$ python -q
>>> import numpy as np
>>> from numpy import linalg as LA
>>> np.set_printoptions(suppress=True, linewidth=100)
>>> K = np.loadtxt("layer10.csv", delimiter=",")
>>> K
array([[-18.,  -3.],
       [ -3.,   0.]])
>>> w, V = LA.eigh(K)
>>> np.abs(V[:, -1]).round(6).argmax()
np.int64(1)
>>> np.round(V @ np.diag(w) @ V.T, 1) + 0
array([[-18.,  -3.],
       [ -3.,   0.]])
>>> print(w.sum(), np.trace(K))
-18.0 -18.0
>>> np.round(V.T @ K @ V, 1) + 0
array([[-18.5,   0. ],
       [  0. ,   0.5]])
>>> np.unique(w.round(6) + 0, return_counts=True)[1]
array([1, 1])
>>> np.round(LA.eigvalsh(K + 2 * np.eye(2)), 1)
array([-16.5,   2.5])
>>> np.round(LA.svd(K, compute_uv=False), 1)
array([18.5,  0.5])
>>> w, V = LA.eig(K)
>>> w.round(1)
array([-18.5,   0.5])
>>> r0 = np.array([9, 7])
>>> out = K + np.outer(r0, np.eye(2)[0])
>>> print(round(float(LA.det(out) / LA.det(K)), 1), np.round(1 + LA.solve(K, r0)[0], 1))
-1.3 -1.3
>>> LA.matrix_rank(LA.inv(out) - LA.inv(K), tol=1e-8)
np.int64(1)
>>> X = np.loadtxt("data.csv", delimiter=",")
>>> print(X.round(1))
[[-0.9  0.5  0.2]
 [-0.5 -0.8 -0.3]
 [ 0.  -0.3  0.9]]
>>> out = K / LA.norm(K, axis=1, keepdims=True)
>>> C2 = out @ out.T
>>> (C2 - 2 * np.eye(2)).round(6).argmax(axis=1)
array([1, 0])
>>> np.argwhere(np.triu(np.abs(C2) > 0.95, 1))
array([[0, 1]])
>>> C2.round(1)
array([[1., 1.],
       [1., 1.]])
>>> np.round((X - X.T) / 2, 1) + 0
array([[ 0. ,  0.5,  0.1],
       [-0.5,  0. ,  0. ],
       [-0.1,  0. ,  0. ]])
>>> LA.determinant(X)
Traceback (most recent call last):
  File "<python-input-27>", line 1, in <module>
    LA.determinant(X)
    ^^^^^^^^^^^^^^
AttributeError: module 'numpy.linalg' has no attribute 'determinant'
>>> print(round(np.abs(LA.eigvals(X)).max(), 1))
1.0
>>> assert X == X.T
Traceback (most recent call last):
  File "<python-input-29>", line 1, in <module>
    assert X == X.T
           ^^^^^^^^
ValueError: The truth value of an array with more than one element is ambiguous. Use a.any() or a.all()
>>> np.round(np.sort(np.abs(LA.eigvals(X))), 1)
array([1., 1., 1.])
>>> np.round(X @ X, 1) + 0
array([[ 0.5, -0.9, -0.1],
       [ 0.9,  0.5, -0.1],
       [ 0.2,  0. ,  1. ]])
